$ python -q
>>> import numpy as np
>>> import numpy.linalg as la
>>> np.set_printoptions(suppress=True, linewidth=140)
>>> E = np.array([[-0.1, -2.1, -0.4],
...     [1.1, 0.7, 0.2],
...     [-1.1, 0.7, 1.0],
...     [0.5, -0.6, -0.8],
...     [-0.3, -1.5, 0.4]])
>>> rng = np.random.default_rng(852479)
>>> E[3] = E[4] + 0.3 * rng.normal(size=3)
>>> print(E.round(3))
[[-0.1   -2.1   -0.4  ]
 [ 1.1    0.7    0.2  ]
 [-1.1    0.7    1.   ]
 [-0.164 -1.58   0.942]
 [-0.3   -1.5    0.4  ]]
>>> Q, V = la.qr(E[:, :2])[0], la.qr(E[:, 2:])[0]
>>> sigma = la.svd(Q.T @ V, compute_uv=False)
>>> print(np.round(np.degrees(np.arccos(sigma.clip(0, 1))), 3))
[62.24]
>>> x = np.array([-9, 0, -2])
>>> a = np.maximum(E @ x, 0)
>>> print(np.round(np.tanh(E @ x), 3))
[ 0.935 -1.     1.    -0.388  0.956]
>>> print(E * (a > 1e-9)[:, None])
[[-0.1 -2.1 -0.4]
 [ 0.   0.   0. ]
 [-1.1  0.7  1. ]
 [-0.  -0.   0. ]
 [-0.3 -1.5  0.4]]
>>> print(a.round(3))
[1.7 0.  7.9 0.  1.9]
>>> print(np.round(np.maximum(E @ (3 * x), 0), 3))
[ 5.1  0.  23.7  0.   5.7]
>>> B = E / la.norm(E, axis=1, keepdims=True)
>>> gram = B @ B.T
>>> print(np.round(np.degrees(np.arccos(np.clip(gram[0, 1], -1, 1))), 3))
126.017
>>> print(np.argwhere(np.triu(np.abs(gram) > 0.95, 1)))
[[3 4]]
>>> print(np.round(la.norm(B, axis=1), 3))
[1. 1. 1. 1. 1.]
>>> x = np.array([2, 1, 1])
>>> print(np.round(E * x, 3))
[[-0.2   -2.1   -0.4  ]
 [ 2.2    0.7    0.2  ]
 [-2.2    0.7    1.   ]
 [-0.328 -1.58   0.942]
 [-0.6   -1.5    0.4  ]]
>>> print(np.round(np.einsum("ij,j->i", E, x), 3))
[-2.7    3.1   -0.5   -0.965 -1.7  ]
>>> print(np.round(E @ (2 * x), 3))
[-5.4   6.2  -1.   -1.93 -3.4 ]
>>> def softmax(z):
...     e = np.exp(z - z.max(axis=-1, keepdims=True))
...     return e / e.sum(axis=-1, keepdims=True)
... 
>>> print(softmax(E).sum(axis=1))
[1. 1. 1. 1. 1.]
>>> print(np.round(softmax(E[3] + 2), 3))
[0.234 0.057 0.709]
>>> S = E @ E.T / np.sqrt(3)
>>> print(softmax(S).round(6).argmax(axis=1))
[0 1 2 3 0]
>>> K = np.load("out9.npy")
>>> print(K.round(3))
[[ 2.832  5.752  1.168  0.   ]
 [ 3.328  5.008  0.672  0.   ]
 [ 5.907  1.139 -1.907  0.   ]
 [ 4.557  3.165 -0.557  0.   ]
 [ 5.789  1.317 -1.789  0.   ]
 [ 4.739  2.892 -0.739  0.   ]
 [ 2.236  6.646  1.764  0.   ]
 [ 5.084  2.374 -1.084  0.   ]
 [ 4.933  2.6   -0.933  0.   ]
 [ 5.569  1.647 -1.569  0.   ]
 [ 5.618  1.573 -1.618  0.   ]
 [ 3.734  4.399  0.266  0.   ]
 [ 2.041  6.939  1.959  0.   ]
 [ 4.089  3.866 -0.089  0.   ]
 [ 4.456  3.316 -0.456  0.   ]]
>>> print(np.round(la.norm(K, 2) / la.norm(K), 3))
0.912
>>> print([round(float(x), 3) for x in la.svd(K, compute_uv=False)[:3]])
[21.622, 9.711, 0.0]
>>> print(np.argsort(-la.norm(K, axis=0).round(6), kind="stable")[:3])
[0 1 2]
>>> print(la.matrix_rank(K, rtol=0.1))
2
>>> U, sigma, VT = la.svd(K)
>>> print(sigma.round(3) + 0)
[21.622  9.711  0.     0.   ]
>>> print(np.argmax(sigma[:-1] / (sigma[1:] + 1e-6)) + 1)
2
>>> B = U[:, :2] @ np.diag(sigma[:2]) @ VT[:2]
>>> print(np.round(np.abs(K - B).max(), 3))
0.0
>>> print(round(float(la.norm(K - B, 2)), 3), round(sigma[2], 3))
0.0 0.0
>>> print(round(la.norm(K - B) / la.norm(K), 3))
0.0
>>> print(la.matrix_rank(K, rtol=0.05))
2
>>> B = np.array([[2, 3, 3], [2, 0, 2], [1, 2, 3]])
>>> arr = B - B.T
>>> print(arr)
[[ 0  1  2]
 [-1  0  0]
 [-2  0  0]]
>>> # looks like rank 2
>>> f, v = arr[2], arr[0]
>>> print(f @ f)
4
>>> print(f @ v)
0
>>> pr = (f @ v) / (f @ f) * f
>>> print((v - pr) @ f)
0.0
>>> print(np.outer(f, v))
[[ 0 -2 -4]
 [ 0  0  0]
 [ 0  0  0]]
>>> print(la.matrix_rank(np.outer(f, v)))
1
>>> print((arr - arr.T) / 2)
[[ 0.  1.  2.]
 [-1.  0.  0.]
 [-2.  0.  0.]]
>>> print((arr + arr.T) / 2)
[[0. 0. 0.]
 [0. 0. 0.]
 [0. 0. 0.]]
>>> print(np.round(np.sort(np.abs(la.eigvals(arr))), 3))
[0.    2.236 2.236]
>>> B = np.array([[-2, -2], [3, -1]])
>>> Z = np.array([[9, 4, 6], [5, 4, 7], [6, 7, 1]])
>>> F = np.kron(B, Z)
>>> print(F)
[[-18  -8 -12 -18  -8 -12]
 [-10  -8 -14 -10  -8 -14]
 [-12 -14  -2 -12 -14  -2]
 [ 27  12  18  -9  -4  -6]
 [ 15  12  21  -5  -4  -7]
 [ 18  21   3  -6  -7  -1]]
>>> x = np.array([-3, 0, -8])
>>> a = np.maximum(arr @ x, 0)
>>> print(np.maximum(arr @ x, 0) - np.maximum(-arr @ x, 0))
[-16   3   6]
>>> print(np.round(np.abs(la.eigvals(F)).max(), 3))
47.155
>>> print((F - F.T) / 2)
[[  0.    1.    0.  -22.5 -11.5 -15. ]
 [ -1.    0.    0.  -11.  -10.  -17.5]
 [  0.    0.    0.  -15.  -17.5  -2.5]
 [ 22.5  11.   15.    0.    0.5   0. ]
 [ 11.5  10.   17.5  -0.5   0.    0. ]
 [ 15.   17.5   2.5   0.    0.    0. ]]
>>> print(np.round(np.sort(np.abs(la.eigvals(F))), 3))
[ 6.514  6.514 14.071 14.071 47.155 47.155]
>>> B = np.array([[3, 0], [0, 3], [3, 1], [3, 1], [3, 2], [1, 2]])
>>> print(np.einsum("ij->j", F))
[ 20  15  14 -60 -45 -42]
>>> print(la.matrix_rank(F @ B))
2
>>> print(np.einsum("ij,ij->i", F, F))
[1064  720  688 1330  900  860]
>>> x = np.array([2, -2, -2])
>>> y = E @ x
>>> print(np.round(la.pinv(E) @ E, 3) + 0)
[[1. 0. 0.]
 [0. 1. 0.]
 [0. 0. 1.]]
>>> print(np.round(la.lstsq(E, y)[0], 3))
[ 2. -2. -2.]
>>> print(y.round(3))
[ 4.8    0.4   -5.6    0.947  1.6  ]
>>> y = y + 0.02 * rng.normal(size=5)
>>> print(y.round(3))
[ 4.739  0.375 -5.627  0.934  1.598]
>>> c, *_ = la.lstsq(E, y)
>>> print(round(float(la.norm(y - E @ c)), 3))
0.061
>>> print(c.round(3))
[ 1.997 -1.989 -2.009]
>>> print(c.round())
[ 2. -2. -2.]
>>> print([round(float(la.norm(la.solve(E.T @ E + lam * np.eye(3), E.T @ y))), 2) for lam in (0, 1, 10, 100)])
[3.46, 2.78, 1.12, 0.18]
>>> J = np.load("arr.npy")
>>> print(J)
[[ 0  3  1]
 [ 0  0 -3]
 [ 0  0  0]]
>>> # triangular: eigenvalues sit on the diagonal
>>> proj = E @ la.solve(E.T @ E, E.T)
>>> print(np.round(la.eigvalsh(proj), 3) + 0)
[0. 0. 1. 1. 1.]
>>> print(np.round(np.diag(proj), 3))
[0.551 0.748 0.751 0.676 0.274]
>>> print(np.round((np.eye(5) - proj) @ E, 3) + 0)
[[0. 0. 0.]
 [0. 0. 0.]
 [0. 0. 0.]
 [0. 0. 0.]
 [0. 0. 0.]]
>>> print(np.trace(proj))
3.0
>>> print(proj.round(3))
[[ 0.551 -0.279 -0.319  0.107  0.237]
 [-0.279  0.748 -0.24   0.219 -0.069]
 [-0.319 -0.24   0.751  0.157  0.053]
 [ 0.107  0.219  0.157  0.676  0.367]
 [ 0.237 -0.069  0.053  0.367  0.274]]
>>> r = la.matrix_rank(J)
>>> print(r)
2
>>> N = la.svd(J)[2][r:].T
>>> print(np.allclose(J @ N, 0))
True
>>> print([int(la.matrix_rank(J[:i])) for i in range(1, len(J) + 1)])
[1, 2, 2]
>>> print(N[:, 0] / N[np.abs(N[:, 0]).round(6).argmax(), 0])
[1. 0. 0.]
>>> B = np.array([[-2, 2, -3], [-3, -3, -2], [-1, 1, 0]])
>>> data = np.triu(B)
>>> print(data)
[[-2  2 -3]
 [ 0 -3 -2]
 [ 0  0  0]]
>>> print(np.einsum("ij,ji->", data, data))
13
>>> print(np.einsum("ii->", data))
-5
>>> print(round(float(la.det(data[::-1])), 3))
0.0
>>> print(np.round(la.eigvals(data).sum().real, 3))
-5.0
>>> m1 = np.load("dump.npy")
>>> print(m1.round(3))
[[-0.245 -0.327 -0.186  0.678  0.582]
 [ 0.098 -0.296  0.431 -0.545  0.648]
 [-0.54  -0.166 -0.664 -0.489  0.036]
 [-0.589 -0.454  0.522  0.065 -0.412]
 [-0.54   0.756  0.257  0.011  0.266]]
>>> # columns are unit length and at right angles
>>> x = np.array([-1, 0, -2, 0, 1])
>>> print(la.norm(m1 @ x) <= la.norm(m1, 2) * la.norm(x) + 1e-9)
True
>>> print(np.round(m1 @ np.eye(5)[2], 3))
[-0.186  0.431 -0.664  0.522  0.257]
>>> print(np.round(np.einsum("ij,j->i", m1, x), 3))
[ 1.2   -0.313  1.904 -0.867  0.292]
>>> print(np.sign((m1 @ x).round(6)))
[ 1. -1.  1. -1.  1.]
>>> f = np.array([-1, -3])
>>> print(np.round(np.polyval(f, m1[2]), 3))
[-2.46  -2.834 -2.336 -2.511 -3.036]
>>> x = np.array([4, 0, 0])
>>> y = E @ x
>>> c, lr = np.zeros(3), 1 / la.norm(E, 2) ** 2
>>> for i in range(3):
...     c -= lr * E.T @ (E @ c - y)
...     if i % 1 == 0: print(i, round(la.norm(E @ c - y), 3))
... 
0 4.474
1 3.351
2 2.601
>>> print(c.round(3))
[ 2.144  0.187 -0.752]
>>> print(np.round(la.cond(E), 3))
2.854
>>> x = np.array([-7, -6, -1, -5, -5])
>>> print(np.round(np.abs(la.eigvals(m1)), 3))
[1. 1. 1. 1. 1.]
>>> print(5 - la.matrix_rank(m1 - np.eye(5), tol=1e-8))
1
>>> print(np.round(la.inv(m1), 3))
[[-0.245  0.098 -0.54  -0.589 -0.54 ]
 [-0.327 -0.296 -0.166 -0.454  0.756]
 [-0.186  0.431 -0.664  0.522  0.257]
 [ 0.678 -0.545 -0.489  0.065  0.011]
 [ 0.582  0.648  0.036 -0.412  0.266]]
>>> M = np.load("x.npy")
>>> print(M)
[[ 1 -3 -2  3  3]
 [-3  1 -3 -2  3]
 [-2 -3  1 -3 -2]
 [ 3 -2 -3  1 -3]
 [ 3  3 -2 -3  1]]
>>> # equal to its transpose
>>> z = rng.permutation(5)
>>> print(z)
[2 4 1 0 3]
>>> B = M[z][:, z]
>>> print(np.trace(B))
5
>>> print(np.round(np.sort(np.abs(la.eigvals(B))), 3))
[2.196 4.735 6.    6.539 7.   ]
>>> print(B)
[[ 1 -2 -3 -2 -3]
 [-2  1  3  3 -3]
 [-3  3  1 -3 -2]
 [-2  3 -3  1  3]
 [-3 -3 -2  3  1]]
